$ python3 -q
>>> import numpy as np
>>> from numpy import linalg as LA
>>> np.set_printoptions(precision=1, suppress=True, linewidth=120)
>>> F = np.array([[2, 5, 15, 9, 6],
...     [2, 2, 6, 0, 6],
...     [3, 6, 18, 9, 9],
...     [2, 2, 6, 0, 6],
...     [2, 4, 12, 6, 6],
...     [0, 1, 3, 3, 0]])
>>> print(F)
[[ 2  5 15  9  6]
 [ 2  2  6  0  6]
 [ 3  6 18  9  9]
 [ 2  2  6  0  6]
 [ 2  4 12  6  6]
 [ 0  1  3  3  0]]
>>> # row 3 repeats row 1
>>> T = np.stack([F, -2 * F, F[::-1]])
>>> print(np.einsum("bij,cij->bc", T, T))
[[ 1317 -2634   754]
 [-2634  5268 -1508]
 [  754 -1508  1317]]
>>> print(LA.matrix_rank(T.reshape(3, -1)))
2
>>> Uu, s, Vh = LA.svd(F)
>>> V = Vh[:(s > 1e-8).sum()]
>>> rng = np.random.default_rng(939055)
>>> x0 = F[1] + -3 * F[5] + rng.integers(2) * np.eye(5)[2]
>>> print(x0)
[ 2. -1. -3. -9.  6.]
>>> print(np.diag(V.T @ V))
[0.1 0.1 0.6 0.6 0.6]
>>> data = np.load("a.npy")
>>> print(data)
[[ 2 -1 -2 -1 -1 -2]
 [ 0  0  0  0  0  0]
 [ 6 -3 -6 -3 -3 -6]
 [ 0  0  0  0  0  0]
 [ 6 -3 -6 -3 -3 -6]
 [ 4 -2 -4 -2 -2 -4]
 [ 6 -3 -6 -3 -3 -6]
 [ 0  0  0  0  0  0]
 [ 4 -2 -4 -2 -2 -4]
 [ 6 -3 -6 -3 -3 -6]]
>>> cov = data.T @ data
>>> print(LA.matrix_rank(cov))
1
>>> print((data @ data.T).shape)
(10, 10)
>>> Uu, s, Vh = LA.svd(data)
>>> print(np.argmax(s[:-1] / (s[1:] + 1e-6)) + 1)
1
>>> Y = Uu[:, :1] @ np.diag(s[:1]) @ Vh[:1]
>>> print(round(LA.norm(data - Y) / LA.norm(data), 1))
0.0
>>> Uu, s, Vh = LA.svd(data)
>>> V = Vh[:(s > 1e-8).sum()]
>>> x0 = data[3] + -1 * data[2] + rng.integers(2) * np.eye(6)[5]
>>> print(x0)
[-6.  3.  6.  3.  3.  6.]
>>> print(np.allclose(V.T @ V @ x0, x0))
True
>>> print(LA.matrix_rank(np.vstack([data, x0])))
1
>>> Y = np.array([[-8, -2, 8],
...     [-2, 7, 3],
...     [2, 8, -7],
...     [-3, -8, 8],
...     [4, -9, 6],
...     [2, -1, -3]])
>>> print(LA.matrix_rank(data @ Y))
1
>>> print(LA.matrix_rank(np.vstack([data, Y.T])))
4
>>> print(np.einsum("ik,kj->ji", data, Y))
[[-23   0 -69   0 -69 -46 -69   0 -46 -69]
 [ -8   0 -24   0 -24 -16 -24   0 -16 -24]
 [ 19   0  57   0  57  38  57   0  38  57]]
>>> print(np.einsum("ij->j", data))
[ 34 -17 -34 -17 -17 -34]
>>> print(np.einsum("ij,ij->i", data, data))
[ 15   0 135   0 135  60 135   0  60 135]
>>> print(np.einsum("ik,kj->ij", data, Y))
[[-23  -8  19]
 [  0   0   0]
 [-69 -24  57]
 [  0   0   0]
 [-69 -24  57]
 [-46 -16  38]
 [-69 -24  57]
 [  0   0   0]
 [-46 -16  38]
 [-69 -24  57]]
>>> print(Y.T @ data.T)
[[-23   0 -69   0 -69 -46 -69   0 -46 -69]
 [ -8   0 -24   0 -24 -16 -24   0 -16 -24]
 [ 19   0  57   0  57  38  57   0  38  57]]
>>> W0 = np.array([[-5, 0, 0],
...     [-2, 0, 1],
...     [0, -3, 0],
...     [0, 0, 0],
...     [6, 0, 0],
...     [0, 2, 0],
...     [-2, -9, -7],
...     [9, 0, -6],
...     [0, 0, 0],
...     [0, 1, 0]])
>>> print(W0)
[[-5  0  0]
 [-2  0  1]
 [ 0 -3  0]
 [ 0  0  0]
 [ 6  0  0]
 [ 0  2  0]
 [-2 -9 -7]
 [ 9  0 -6]
 [ 0  0  0]
 [ 0  1  0]]
>>> # row 8 repeats row 3
>>> Y = np.c_[W0[:, :2] @ np.array([[3, 2], [3, 1]]), np.array([1, 0, 1, 1, 2, 0, 1, 0, 1, 2])]
>>> print(Y)
[[-15 -10   1]
 [ -6  -4   0]
 [ -9  -3   1]
 [  0   0   1]
 [ 18  12   2]
 [  6   2   0]
 [-33 -13   1]
 [ 27  18   0]
 [  0   0   1]
 [  3   1   2]]
>>> print(LA.matrix_rank(np.c_[W0, Y]))
4
>>> print(LA.matrix_rank(Y))
3
>>> x0 = np.array([-5, 5, -8])
>>> rhs = W0 @ x0
>>> print(LA.solve(W0.T @ W0, W0.T @ rhs))
[-5.  5. -8.]
>>> print(LA.lstsq(W0, rhs)[0])
[-5.  5. -8.]
>>> print(rhs)
[ 25   2 -15   0 -30  10  21   3   0   5]
>>> print(np.round(LA.pinv(W0) @ W0, 1) + 0)
[[1. 0. 0.]
 [0. 1. 0.]
 [0. 0. 1.]]
>>> rhs = rhs + 0.3 * rng.normal(size=10)
>>> print(rhs)
[ 24.3   1.6 -14.7  -0.4 -29.8  10.6  21.    2.7   0.5   4.8]
>>> coef, *_ = LA.lstsq(W0, rhs)
>>> print(coef)
[-4.9  4.9 -7.9]
>>> P = W0 @ LA.solve(W0.T @ W0, W0.T)
>>> print(LA.matrix_rank(np.eye(10) - P))
7
>>> print(np.round(P @ W0[:, 2], 1) + 0)
[ 0.  1.  0.  0.  0.  0. -7. -6.  0.  0.]
>>> cov = W0.T @ W0
>>> print(np.trace(cov), (W0 ** 2).sum())
331 331
>>> print(np.diag(cov))
[150  95  86]
>>> print(LA.eigvalsh(cov)[::-1])
[174.2 143.2  13.6]
>>> print(LA.svd(W0, compute_uv=False) ** 2)
[174.2 143.2  13.6]
>>> print(LA.matrix_rank(cov))
3
>>> print((W0 @ W0.T).shape)
(10, 10)
>>> basis = W0[[7, 4]].astype(float)
>>> for _ in range(7):
...     labels = LA.norm(W0[:, None] - basis, axis=-1).argmin(axis=1)
...     basis = np.array([W0[labels == j].mean(axis=0) for j in range(2)])
... 
>>> print(labels)
[1 1 1 1 1 1 1 0 1 1]
>>> print(basis)
[[ 9.   0.  -6. ]
 [-0.3 -1.  -0.7]]
>>> K = np.load("dump.npy")
>>> print(K)
[[ 3.  0.  2.  0. -1.]
 [ 0.  2.  0.  0.  0.]
 [ 2.  0.  6.  0. -2.]
 [ 0.  0.  0.  2.  0.]
 [-1.  0. -2.  0.  3.]]
>>> # symmetric
>>> Y = K / LA.norm(K, axis=1, keepdims=True)
>>> cov = Y @ Y.T
>>> print(cov[2])
[ 0.8  0.   1.   0.  -0.8]
>>> q, _ = LA.qr(np.array([[1.2, 0.7, -1.1, 0.3, 0.5],
...     [0.7, 0.1, 0.8, -0.6, 1.1],
...     [-0.9, 0.7, -0.5, -0.8, -0.4],
...     [-0.3, 0.7, 1.3, -0.9, -0.9],
...     [-0.8, 0.0, 0.6, 0.9, 0.3]]))
>>> M = q[:, :5]
>>> print(M.round(1) + 0)
[[-0.6  0.6 -0.3  0.4  0. ]
 [-0.4  0.1  0.5 -0.2  0.7]
 [ 0.5  0.6 -0.4 -0.3  0.4]
 [ 0.2  0.6  0.6  0.  -0.5]
 [ 0.4  0.   0.2  0.8  0.4]]
>>> # keeps lengths
>>> P = np.triu(np.array([[0, 2, 7, -7, 7],
...     [6, 8, -9, 4, 0],
...     [8, 1, -5, 2, 0],
...     [-7, 8, 8, -2, -1],
...     [-9, 9, -8, -4, 0]]), 1) + np.eye(5)
>>> Y = P @ M @ LA.inv(P)
>>> print(np.round(np.trace(Y), 1), np.round(np.trace(M), 1))
-0.6 -0.6
>>> print(np.round(LA.det(Y), 1))
1.0
>>> print(np.poly(Y))
[ 1.   0.6  0.5 -0.5 -0.6 -1. ]
>>> x0 = np.array([1, -3, 0, 2, 3])
>>> a = np.maximum(M @ x0, 0)
>>> print(np.tanh(M @ x0))
[-0.9  0.8 -0.7 -1.   1. ]
>>> print(np.round(M * (a > 1e-9)[:, None], 1) + 0)
[[ 0.   0.   0.   0.   0. ]
 [-0.4  0.1  0.5 -0.2  0.7]
 [ 0.   0.   0.   0.   0. ]
 [ 0.   0.   0.   0.   0. ]
 [ 0.4  0.   0.2  0.8  0.4]]
>>> print(np.maximum(M @ (3 * x0), 0))
[0.  3.3 0.  0.  9.2]
>>> basis = np.array([[2, 0, 1, 0, 0], [2, 2, 2, 0, 2]])
>>> A = np.repeat(basis, 29 // 2, axis=0)
>>> A = A + 0.3 * rng.normal(size=A.shape)
>>> print(A.round(1) + 0)
[[ 1.8  0.   0.9  0.3  0. ]
 [ 2.   0.2  1.3  0.1  0.2]
 [ 2.2  0.   0.6 -0.7 -0.1]
 [ 2.   0.   1.6 -0.6  0. ]
 [ 2.7  0.   0.8  0.1  0.5]
 [ 1.9  0.3  0.6 -0.5  0.6]
 [ 2.5  0.3  0.9 -0.4 -0.4]
 [ 1.8  0.   1.3  0.1  0.5]
 [ 2.   0.2  0.6 -0.2 -0.2]
 [ 2.2  0.4  0.9  0.2 -0.1]
 [ 1.5  0.5  1.  -0.2  0.4]
 [ 1.3 -0.1  0.7 -0.6  0.2]
 [ 2.  -0.3  1.  -0.4 -0.2]
 [ 2.   0.   1.2  0.2  0.1]
 [ 2.6  2.2  1.8  0.   1.9]
 [ 1.8  1.8  2.2 -0.4  1.7]
 [ 1.4  2.5  2.2 -0.3  2.3]
 [ 1.8  1.9  1.5  0.   2.3]
 [ 2.3  2.   1.9 -0.3  2.2]
 [ 2.   2.   1.9 -0.2  2. ]
 [ 1.9  1.7  2.2  0.3  2.3]
 [ 2.1  2.2  2.4 -0.2  2. ]
 [ 1.8  2.2  1.9 -0.2  2.3]
 [ 1.7  2.1  2.   0.   2. ]
 [ 1.7  1.9  2.   0.1  1.6]
 [ 1.7  1.9  1.6  0.4  1.4]
 [ 1.6  2.3  1.4  0.   1.9]
 [ 2.6  2.2  2.2  0.3  2.3]]
>>> dist = LA.norm(A[:, None] - A[None], axis=-1)
>>> print((dist + 1e9 * np.eye(28)).round(6).argmin(axis=1))
[13 13 12 12  9 10  2  1  9  8  7 10  2  1 18 19 22 22 19 23 23 19 23 19 25 24 23 14]
>>> print(LA.norm(A, axis=1))
[2.  2.4 2.4 2.6 2.8 2.1 2.8 2.3 2.1 2.4 1.9 1.6 2.3 2.3 4.3 3.8 4.3 3.8 4.2 4.  4.1 4.3 4.1 3.9 3.7 3.4 3.7 4.7]
>>> print(dist.mean(axis=1).argmax())
27
>>> print(dist.shape)
(28, 28)
>>> print(LA.matrix_rank(dist ** 2))
7
>>> print(dist[26])
[3.  2.7 3.3 3.1 3.  2.6 3.2 2.7 3.  2.9 2.4 3.1 3.4 3.  1.1 1.  1.  0.6 1.  0.7 1.1 1.1 0.7 0.6 0.8 0.7 0.  1.4]
>>> print(dist[:5, :5])
[[0.  0.6 1.1 1.1 1.1]
 [0.6 0.  1.2 0.9 1. ]
 [1.1 1.2 0.  1.  1.1]
 [1.1 0.9 1.  0.  1.4]
 [1.1 1.  1.1 1.4 0. ]]
>>> print(np.unravel_index(dist.round(6).argmax(), dist.shape))
(np.int64(12), np.int64(16))
>>> Xc = (A - A.mean(axis=0)) / A.std(axis=0)
>>> print(np.argwhere(np.abs(Xc) > 2))
[[4 0]]
>>> print(Xc.std(axis=0))
[1. 1. 1. 1. 1.]
>>> coef = LA.lstsq(np.delete(Xc, 2, axis=1), Xc[:, 2])[0]
>>> print(round(1 - np.var(Xc[:, 2] - np.delete(Xc, 2, axis=1) @ coef), 1))
0.7
>>> print(coef.round(1) + 0)
[0.  0.4 0.  0.5]
>>> mat = np.load("m.npy")
>>> print(mat)
[[ 1 -2  4 -8]
 [ 1 -1  1 -1]
 [ 1  0  0  0]]
>>> Y = mat / np.sqrt((mat ** 2).mean(axis=1, keepdims=True))
>>> print(mat - mat.mean(axis=1, keepdims=True))
[[ 2.2 -0.8  5.2 -6.8]
 [ 1.  -1.   1.  -1. ]
 [ 0.8 -0.2 -0.2 -0.2]]
>>> print(Y[1])
[ 1. -1.  1. -1.]
>>> print(LA.norm(Y, axis=1))
[2. 2. 2.]
>>> print(LA.matrix_rank(mat - mat.mean(axis=1, keepdims=True)))
3
>>> print(LA.matrix_rank(Y) == LA.matrix_rank(mat))
True
>>> Y = np.array([[-1, -1, -2], [0, -2, -2], [2, 2, -1], [-2, 2, 0]])
>>> print(Y.T @ mat.T)
[[23  3 -1]
 [-5  1 -1]
 [-2 -1 -2]]
>>> print(np.einsum("ij->j", mat))
[ 3 -3  5 -9]
>>> print(LA.matrix_rank(np.vstack([mat, Y.T])))
4
>>> print(np.einsum("ik,kj->ji", mat, Y))
[[23  3 -1]
 [-5  1 -1]
 [-2 -1 -2]]
>>> print(mat @ Y)
[[23 -5 -2]
 [ 3  1 -1]
 [-1 -1 -2]]
>>> print(round(LA.norm(mat, 1), 1), round(float(LA.norm(mat, np.inf)), 1))
9.0 15.0
>>> print(LA.norm(mat, axis=1))
[9.2 2.  1. ]
>>> print(mat[2] @ mat[1])
1
>>> print(round(float(LA.norm(mat[2], 1)), 1), np.round(LA.norm(mat[2], np.inf), 1))
1.0 1.0
>>> print(LA.norm(mat, axis=1).argmax())
0
>>> print(round(LA.norm(mat[2] - mat[1]), 1))
1.7
>>> def softmax(z):
...     e = np.exp(z - z.max(axis=-1, keepdims=True))
...     return e / e.sum(axis=-1, keepdims=True)
... 
>>> print(softmax(mat[2]))
[0.5 0.2 0.2 0.2]
>>> S = mat @ mat.T / np.sqrt(4)
>>> print(softmax(S).round(6).argmax(axis=1))
[0 0 0]
>>> feats = np.load("test3.npy")
>>> print(feats)
[[4. 1. 1. 1. 1. 1.]
 [1. 4. 1. 1. 1. 1.]
 [1. 1. 4. 1. 1. 1.]
 [1. 1. 1. 4. 1. 1.]
 [1. 1. 1. 1. 4. 1.]
 [1. 1. 1. 1. 1. 4.]]
>>> # symmetric
>>> r = LA.matrix_rank(data)
>>> print(r)
1
>>> null = LA.svd(data)[2][r:].T
>>> print([int(LA.matrix_rank(data[:, :j + 1])) for j in range(6)])
[1, 1, 1, 1, 1, 1]
>>> print([int(LA.matrix_rank(np.delete(data, i, axis=0))) for i in range(10)])
[1, 1, 1, 1, 1, 1, 1, 1, 1, 1]
>>> q, R = LA.qr(feats)
>>> print(round(float(abs(R[0, 0])), 1), np.round(LA.norm(feats[:, 0]), 1))
4.6 4.6
>>> print(q.round(1) + 0)
[[-0.9  0.3  0.2  0.2  0.1 -0.1]
 [-0.2 -0.9  0.2  0.2  0.1 -0.1]
 [-0.2 -0.1 -0.9  0.2  0.1 -0.1]
 [-0.2 -0.1 -0.1 -0.9  0.1 -0.1]
 [-0.2 -0.1 -0.1 -0.1 -1.  -0.1]
 [-0.2 -0.1 -0.1 -0.1  0.   1. ]]
>>> print(np.round(q.T @ q, 1) + 0)
[[1. 0. 0. 0. 0. 0.]
 [0. 1. 0. 0. 0. 0.]
 [0. 0. 1. 0. 0. 0.]
 [0. 0. 0. 1. 0. 0.]
 [0. 0. 0. 0. 1. 0.]
 [0. 0. 0. 0. 0. 1.]]
>>> print(q @ R)
[[4. 1. 1. 1. 1. 1.]
 [1. 4. 1. 1. 1. 1.]
 [1. 1. 4. 1. 1. 1.]
 [1. 1. 1. 4. 1. 1.]
 [1. 1. 1. 1. 4. 1.]
 [1. 1. 1. 1. 1. 4.]]
>>> print(R)
[[-4.6 -2.6 -2.6 -2.6 -2.6 -2.6]
 [ 0.  -3.8 -1.4 -1.4 -1.4 -1.4]
 [ 0.   0.  -3.5 -0.9 -0.9 -0.9]
 [ 0.   0.   0.  -3.4 -0.7 -0.7]
 [ 0.   0.   0.   0.  -3.3 -0.6]
 [ 0.   0.   0.   0.   0.   3.3]]
